% python3 -q
>>> import numpy as np
>>> np.set_printoptions(precision=1, suppress=True, linewidth=200)
>>> E = np.load("case12.npy")
>>> print(E.round(1) + 0)
[[-0.5  0.6  0.   0.6]
 [-0.3 -0.6  0.2  0.3]
 [ 0.5  0.  -0.7  0.3]
 [-0.3  0.  -0.3 -0.3]
 [ 0.   0.4  0.2 -0.5]
 [ 0.6  0.2  0.5  0.2]]
>>> vec = np.array([5, 5, 3, 0])
>>> target = E @ vec
>>> b, lr = np.zeros(4), 1 / np.linalg.norm(E, 2) ** 2
>>> for i in range(250):
...     b -= lr * E.T @ (E @ b - target)
...     if i % 50 == 0: print(i, round(np.linalg.norm(E @ b - target), 1))
... 
0 0.0
50 0.0
100 0.0
150 0.0
200 0.0
>>> print(np.round(np.linalg.cond(E), 1))
1.0
>>> vec = np.array([9, -8, -8, 4])
>>> target = E @ vec
>>> print(np.linalg.solve(E.T @ E, E.T @ target))
[ 9. -8. -8.  4.]
>>> rng = np.random.default_rng(16)
>>> target = target + 0.1 * rng.normal(size=6)
>>> print(target)
[-6.3  2.4 11.4 -2.3 -6.7  0.3]
>>> b, *_ = np.linalg.lstsq(E, target)
>>> print(np.round(E.T @ (target - E @ b), 1) + 0)
[0. 0. 0. 0.]
>>> print(round(np.linalg.norm(target - E @ b), 1))
0.2
>>> blk = np.stack([E, -2 * E, E[::-1]])
>>> print(blk.shape)
(3, 6, 4)
>>> print(np.linalg.matrix_rank(blk))
[4 4 4]
>>> print(np.round(blk.sum(axis=0), 1) + 0)
[[ 1.1 -0.4  0.6 -0.4]
 [ 0.2  1.  -0.1 -0.8]
 [-0.8  0.   0.5 -0.6]
 [ 0.8  0.  -0.5  0.6]
 [-0.2 -1.   0.1  0.8]
 [-1.1  0.4 -0.6  0.4]]
>>> print(np.linalg.norm(blk, axis=(1, 2)))
[2. 4. 2.]
>>> print((blk @ E.T).shape)
(3, 6, 6)
>>> m1 = np.loadtxt("test3.csv", delimiter=",")
>>> print(m1)
[[ 1.  2.  1. -1.  0. -2. -3.]
 [ 0.  2. -2.  1. -1.  0.  0.]
 [ 1.  4. -1.  0. -1. -2. -3.]
 [ 0.  0.  0.  0.  0.  0.  0.]
 [ 2. 10. -4.  5.  8.  1. -2.]
 [-1.  0.  0. -2. -2.  2. -3.]
 [-3.  2. -1. -3.  1.  4. -5.]
 [-2.  2. -1. -1.  3.  2. -2.]
 [ 1. -2. -2. -1.  1.  5. -1.]
 [ 2. -2. -2.  1.  3.  3.  2.]
 [-4.  5.  2.  1.  6.  3.  1.]
 [ 0.  0.  0.  0.  0.  0.  0.]
 [ 2.  0. -1. -2.  1.  3. -4.]
 [ 6.  5. -6.  4.  2. -2. -3.]
 [ 0.  0.  0.  0.  0.  0.  0.]
 [-2.  2. -1. -1.  3.  2. -2.]
 [ 1.  5. -4.  2.  3. -1. -4.]
 [ 0.  2. -2.  1. -1.  0.  0.]
 [-1.  0.  0. -2. -2.  2. -3.]
 [-3.  7.  3.  0.  6.  1. -2.]
 [ 0.  0.  0.  0.  0.  0.  0.]]
>>> vec = np.array([5, 3, 3, 4, 2, -3, 3])
>>> target = m1 @ vec
>>> b, lr = np.zeros(7), 1 / np.linalg.norm(m1, 2) ** 2
>>> for i in range(200):
...     b -= lr * m1.T @ (m1 @ b - target)
...     if i % 50 == 0: print(i, round(np.linalg.norm(m1 @ b - target), 1))
... 
0 63.8
50 4.1
100 1.6
150 0.7
>>> print(b)
[ 5.   3.   2.9  3.9  2.1 -3.1  3.1]
>>> print(np.round(np.linalg.cond(m1), 1))
22.4
>>> G = np.cov(m1, rowvar=False)
>>> print(np.round(np.corrcoef(m1[:, 6], m1[:, 2])[0, 1], 1))
0.2
>>> print(np.polyfit(m1[:, 6], m1[:, 2], 1))
[ 0.2 -0.6]
>>> print(m1.std(axis=0))
[2.1 2.9 2.  1.9 2.6 1.9 1.8]
>>> print(np.linalg.norm(E, axis=0))
[1. 1. 1. 1.]
>>> print(round(E[:, 0] @ E[:, 3], 1))
0.0
>>> print(np.round(E.T @ E, 1) + 0)
[[1. 0. 0. 0.]
 [0. 1. 0. 0.]
 [0. 0. 1. 0.]
 [0. 0. 0. 1.]]
>>> print(np.round(np.linalg.pinv(E), 1) + 0)
[[-0.5 -0.3  0.5 -0.3  0.   0.6]
 [ 0.6 -0.6  0.   0.   0.4  0.2]
 [ 0.   0.2 -0.7 -0.3  0.2  0.5]
 [ 0.6  0.3  0.3 -0.3 -0.5  0.2]]
>>> print(np.linalg.svd(E, compute_uv=False))
[1. 1. 1. 1.]
>>> print(np.round(E @ E.T, 1) + 0)
[[ 1.  -0.1  0.   0.  -0.1  0. ]
 [-0.1  0.7 -0.2 -0.1 -0.4 -0.1]
 [ 0.  -0.2  0.9  0.  -0.3  0. ]
 [ 0.  -0.1  0.   0.3  0.2 -0.4]
 [-0.1 -0.4 -0.3  0.2  0.4  0. ]
 [ 0.  -0.1  0.  -0.4  0.   0.7]]
>>> K = np.load("mat.npy")
>>> print(K)
[[-1.  0.  0.]
 [ 0. -1.  0.]
 [ 0.  0.  1.]]
>>> print(np.linalg.svd(K, compute_uv=False))
[1. 1. 1.]
>>> print(np.linalg.pinv(K))
[[-1.  0.  0.]
 [ 0. -1.  0.]
 [ 0.  0.  1.]]
>>> r0 = np.array([0, 8])
>>> print(np.array([np.convolve(row, r0, "same") for row in K]))
[[ 0. -8.  0.]
 [ 0.  0. -8.]
 [ 0.  0.  0.]]
>>> print(np.cross(K[2, :3], K[0, :3]))
[ 0. -1.  0.]
>>> J = np.loadtxt("w.csv", delimiter=",")
>>> print(J)
[[  1.   1.   5.  -4.]
 [ -2.  -2.  -2.   1.]
 [ -4.  -2. -14.  11.]
 [ -4.  -2. -16.  13.]]
>>> U, s, Vt = np.linalg.svd(J, full_matrices=False)
>>> print(np.cumsum(s ** 2) / np.sum(s ** 2))
[1. 1. 1. 1.]
>>> print(np.round(U.T @ U, 1) + 0)
[[1. 0. 0. 0.]
 [0. 1. 0. 0.]
 [0. 0. 1. 0.]
 [0. 0. 0. 1.]]
>>> print(np.abs(Vt[0]))
[0.2 0.1 0.8 0.6]
>>> print(np.round(s / s[0], 1) + 0)
[1.  0.1 0.  0. ]
>>> print(s)
[28.8  2.4  0.5  0.1]
>>> print(np.abs(U[:, 0]).round(6).argmax())
3
>>> print(round(float(np.sqrt((s ** 2).sum())), 1), round(np.linalg.norm(J), 1))
28.9 28.9
